$ ipython --no-banner

In [1]: import numpy as np

In [2]: np.set_printoptions(suppress=True, linewidth=120)

In [3]: K = np.load("x.npy")

In [4]: print(K.round(2) + 0)
[[-0.17 -0.67  0.16 -0.37  0.   -0.12 -0.27  0.07  0.53]
 [-0.04 -0.47 -0.18  0.68  0.36  0.31 -0.13  0.18 -0.1 ]
 [ 0.42 -0.36 -0.15  0.16 -0.38  0.03  0.48 -0.49  0.15]
 [ 0.67  0.2  -0.32  0.03  0.27 -0.25 -0.4   0.01  0.32]
 [ 0.13 -0.15 -0.08  0.14 -0.33 -0.53  0.22  0.7  -0.12]
 [ 0.04 -0.14  0.32  0.23 -0.31 -0.35 -0.56 -0.35 -0.41]
 [ 0.34  0.14  0.51  0.13 -0.37  0.53 -0.15  0.31  0.23]
 [ 0.    0.12  0.62  0.32  0.41 -0.37  0.32 -0.11  0.27]
 [-0.46  0.3  -0.27  0.42 -0.37 -0.11 -0.14 -0.09  0.52]]

In [5]: x = np.array([0, 4, 7, 8, 5, 8, 3, 9, 7])

In [6]: target = K @ x

In [7]: c, lr = np.zeros(9), 1 / np.linalg.norm(K, 2) ** 2

In [8]: for i in range(50):
   ...:     c -= lr * K.T @ (K @ c - target)
   ...:     if i % 10 == 0: print(i, round(np.linalg.norm(K @ c - target), 2))
   ...: 
0 0.0
10 0.0
20 0.0
30 0.0
40 0.0

In [9]: print(c.round(2) + 0)
[0. 4. 7. 8. 5. 8. 3. 9. 7.]

In [10]: print(np.round(np.linalg.cond(K), 2))
1.0

In [11]: x = np.array([-1, -2, -2, 0, 2, -1, 1, 2, -1])

In [12]: print(np.round(np.sort(np.abs(np.degrees(np.angle(np.linalg.eigvals(K))))), 2))
[  0.    52.59  52.59  88.21  88.21 138.63 138.63 168.24 168.24]

In [13]: print(np.round(np.abs(np.linalg.eigvals(K)), 2))
[1. 1. 1. 1. 1. 1. 1. 1. 1.]

In [14]: print([p for p in range(1, 25) if np.allclose(np.linalg.matrix_power(K, p), np.eye(9))])
[]

In [15]: print(np.round(np.linalg.inv(K), 2) + 0)
[[-0.17 -0.04  0.42  0.67  0.13  0.04  0.34  0.   -0.46]
 [-0.67 -0.47 -0.36  0.2  -0.15 -0.14  0.14  0.12  0.3 ]
 [ 0.16 -0.18 -0.15 -0.32 -0.08  0.32  0.51  0.62 -0.27]
 [-0.37  0.68  0.16  0.03  0.14  0.23  0.13  0.32  0.42]
 [ 0.    0.36 -0.38  0.27 -0.33 -0.31 -0.37  0.41 -0.37]
 [-0.12  0.31  0.03 -0.25 -0.53 -0.35  0.53 -0.37 -0.11]
 [-0.27 -0.13  0.48 -0.4   0.22 -0.56 -0.15  0.32 -0.14]
 [ 0.07  0.18 -0.49  0.01  0.7  -0.35  0.31 -0.11 -0.09]
 [ 0.53 -0.1   0.15  0.32 -0.12 -0.41  0.23  0.27  0.52]]

In [16]: print(np.round(K.T @ (K @ x), 2) + 0)
[-1. -2. -2.  0.  2. -1.  1.  2. -1.]

In [17]: other = np.array([[0, 1], [2, 0]])

In [18]: C = np.array([[1, 5, 5], [5, 4, 5], [0, 2, 3]])

In [19]: A = np.kron(other, C)

In [20]: print(A)
[[ 0  0  0  1  5  5]
 [ 0  0  0  5  4  5]
 [ 0  0  0  0  2  3]
 [ 2 10 10  0  0  0]
 [10  8 10  0  0  0]
 [ 0  4  6  0  0  0]]

In [21]: r0, g = A[5], A[4]

In [22]: print(r0 @ r0)
52

In [23]: print(r0 @ g)
92

In [24]: pr = (r0 @ g) / (r0 @ r0) * r0

In [25]: print(np.round(np.linalg.norm(r0 + g) ** 2 + np.linalg.norm(r0 - g) ** 2, 2))
632.0

In [26]: print(np.round((g - pr) @ r0, 2))
0.0

In [27]: print(np.linalg.matrix_rank(np.outer(r0, g)))
1

In [28]: print(pr.round(2))
[ 0.    7.08 10.62  0.    0.    0.  ]

In [29]: r0 = np.array([0, 1, 2, 2, 3, 3, 2, 0, 1])

In [30]: other = K + np.outer(r0, np.eye(9)[3])

In [31]: print(other.round(2) + 0)
[[-0.17 -0.67  0.16 -0.37  0.   -0.12 -0.27  0.07  0.53]
 [-0.04 -0.47 -0.18  1.68  0.36  0.31 -0.13  0.18 -0.1 ]
 [ 0.42 -0.36 -0.15  2.16 -0.38  0.03  0.48 -0.49  0.15]
 [ 0.67  0.2  -0.32  2.03  0.27 -0.25 -0.4   0.01  0.32]
 [ 0.13 -0.15 -0.08  3.14 -0.33 -0.53  0.22  0.7  -0.12]
 [ 0.04 -0.14  0.32  3.23 -0.31 -0.35 -0.56 -0.35 -0.41]
 [ 0.34  0.14  0.51  2.13 -0.37  0.53 -0.15  0.31  0.23]
 [ 0.    0.12  0.62  0.32  0.41 -0.37  0.32 -0.11  0.27]
 [-0.46  0.3  -0.27  1.42 -0.37 -0.11 -0.14 -0.09  0.52]]

In [32]: x = np.array([-4, 0, -4, -5, 5, -3, -1, 1, -5])

In [33]: h = np.maximum(other @ x, 0)

In [34]: print(np.maximum(other @ (3 * x), 0))
[0. 0. 0. 0. 0. 0. 0. 0. 0.]

In [35]: print(h)
[0. 0. 0. 0. 0. 0. 0. 0. 0.]

In [36]: print(other.T @ h)
[0. 0. 0. 0. 0. 0. 0. 0. 0.]

In [37]: x = np.array([3, 3, 6, 6, 8, 0])

In [38]: target = A @ x

In [39]: c, lr = np.zeros(6), 1 / np.linalg.norm(A, 2) ** 2

In [40]: for i in range(30):
    ...:     c -= lr * A.T @ (A @ c - target)
    ...:     if i % 10 == 0: print(i, round(np.linalg.norm(A @ c - target), 2))
    ...: 
0 59.58
10 9.45
20 7.63

In [41]: print(np.round(np.linalg.cond(A), 2))
32.61

In [42]: print(c.round(2))
[3.09 4.08 5.02 4.03 4.01 4.54]

In [43]: print(A[1] @ A[0])
50

In [44]: print(np.round(np.linalg.norm(A, axis=1), 2))
[ 7.14  8.12  3.61 14.28 16.25  7.21]

In [45]: print(np.linalg.norm(A, axis=1).argmax())
4

In [46]: E = np.loadtxt("sample2.csv", delimiter=",")

In [47]: print(E)
[[ 6.  1.  3.  4.  2.  1.  2. -5.]
 [ 1.  4.  1.  2.  1. -1. -3.  5.]
 [ 3.  1. -2.  3. -6. -3.  1. -3.]
 [ 4.  2.  3.  0.  1. -3. -2.  0.]
 [ 2.  1. -6.  1. -6. -5. -1.  1.]
 [ 1. -1. -3. -3. -5. -6.  0. -4.]
 [ 2. -3.  1. -2. -1.  0.  0.  2.]
 [-5.  5. -3.  0.  1. -4.  2. -4.]]

In [48]: # equal to its transpose

In [49]: left, s, Vh = np.linalg.svd(E)

In [50]: print(s.round(2))
[15.59 11.27 10.14  8.99  6.01  2.1   1.28  0.1 ]

In [51]: other = left[:, :7] @ np.diag(s[:7]) @ Vh[:7]

In [52]: print(np.linalg.matrix_rank(E, rtol=0.05))
7

In [53]: print(np.round(np.linalg.norm(E - other) / np.linalg.norm(E), 2))
0.0

In [54]: print(np.round(np.abs(E - other).max(), 2))
0.03

In [55]: print(round(np.linalg.norm(E - other, 2), 2), round(float(s[7]), 2))
0.1 0.1

In [56]: arr = np.array([[-2, 1, -1, -2, 2, 3, 3, -2, 0, 3, 0, 0],
    ...:     [3, 3, -1, -2, 0, -3, 2, 1, 3, -3, 3, -3],
    ...:     [-1, -3, -2, -2, 1, 1, -3, 0, -2, 0, -2, -1],
    ...:     [-2, -3, -2, -2, -2, -3, 0, 3, 0, 0, -1, -2],
    ...:     [-3, -3, -1, 2, -2, -3, 3, 3, 3, -3, -2, 1],
    ...:     [2, -3, -2, -1, -2, 1, 1, 1, 0, 2, -3, -1],
    ...:     [1, 1, -3, -3, -2, -1, 0, 2, 3, 2, 0, 0],
    ...:     [-3, -2, 0, -1, -3, 0, 3, -3, 2, -2, 3, -3],
    ...:     [-3, 0, 2, 1, -2, 3, 2, 3, -3, 1, 1, -2],
    ...:     [3, -2, -3, -2, -1, 3, -1, 2, 0, 2, 1, -3],
    ...:     [-3, 3, -1, 0, -3, 3, 1, 0, -2, 0, 1, 3],
    ...:     [-1, 2, 2, 3, 3, -2, 1, 3, -3, 3, -3, -3]])

In [57]: print(arr)
[[-2  1 -1 -2  2  3  3 -2  0  3  0  0]
 [ 3  3 -1 -2  0 -3  2  1  3 -3  3 -3]
 [-1 -3 -2 -2  1  1 -3  0 -2  0 -2 -1]
 [-2 -3 -2 -2 -2 -3  0  3  0  0 -1 -2]
 [-3 -3 -1  2 -2 -3  3  3  3 -3 -2  1]
 [ 2 -3 -2 -1 -2  1  1  1  0  2 -3 -1]
 [ 1  1 -3 -3 -2 -1  0  2  3  2  0  0]
 [-3 -2  0 -1 -3  0  3 -3  2 -2  3 -3]
 [-3  0  2  1 -2  3  2  3 -3  1  1 -2]
 [ 3 -2 -3 -2 -1  3 -1  2  0  2  1 -3]
 [-3  3 -1  0 -3  3  1  0 -2  0  1  3]
 [-1  2  2  3  3 -2  1  3 -3  3 -3 -3]]

In [58]: G = K.T @ K

In [59]: print(np.allclose(G, G.T))
True

In [60]: print(np.round(np.linalg.eigvalsh(G)[::-1], 2))
[1. 1. 1. 1. 1. 1. 1. 1. 1.]

In [61]: print(np.round(np.diag(G), 2))
[1. 1. 1. 1. 1. 1. 1. 1. 1.]

In [62]: rng = np.random.default_rng(54948)

In [63]: M = np.eye(10, dtype=int)[rng.permutation(10)]

In [64]: print(M)
[[0 0 0 0 1 0 0 0 0 0]
 [0 0 0 0 0 0 0 0 1 0]
 [0 0 0 0 0 0 1 0 0 0]
 [1 0 0 0 0 0 0 0 0 0]
 [0 0 1 0 0 0 0 0 0 0]
 [0 0 0 0 0 0 0 0 0 1]
 [0 1 0 0 0 0 0 0 0 0]
 [0 0 0 1 0 0 0 0 0 0]
 [0 0 0 0 0 0 0 1 0 0]
 [0 0 0 0 0 1 0 0 0 0]]

In [65]: print(np.round(np.linalg.norm(M, axis=1), 2))
[1. 1. 1. 1. 1. 1. 1. 1. 1. 1.]

In [66]: print(round(float(np.linalg.norm(M, 1)), 2), np.round(np.linalg.norm(M, np.inf), 2))
1.0 1.0

In [67]: print(M[9] @ M[6])
0

In [68]: print(np.round(np.linalg.norm(M, axis=0), 2))
[1. 1. 1. 1. 1. 1. 1. 1. 1. 1.]
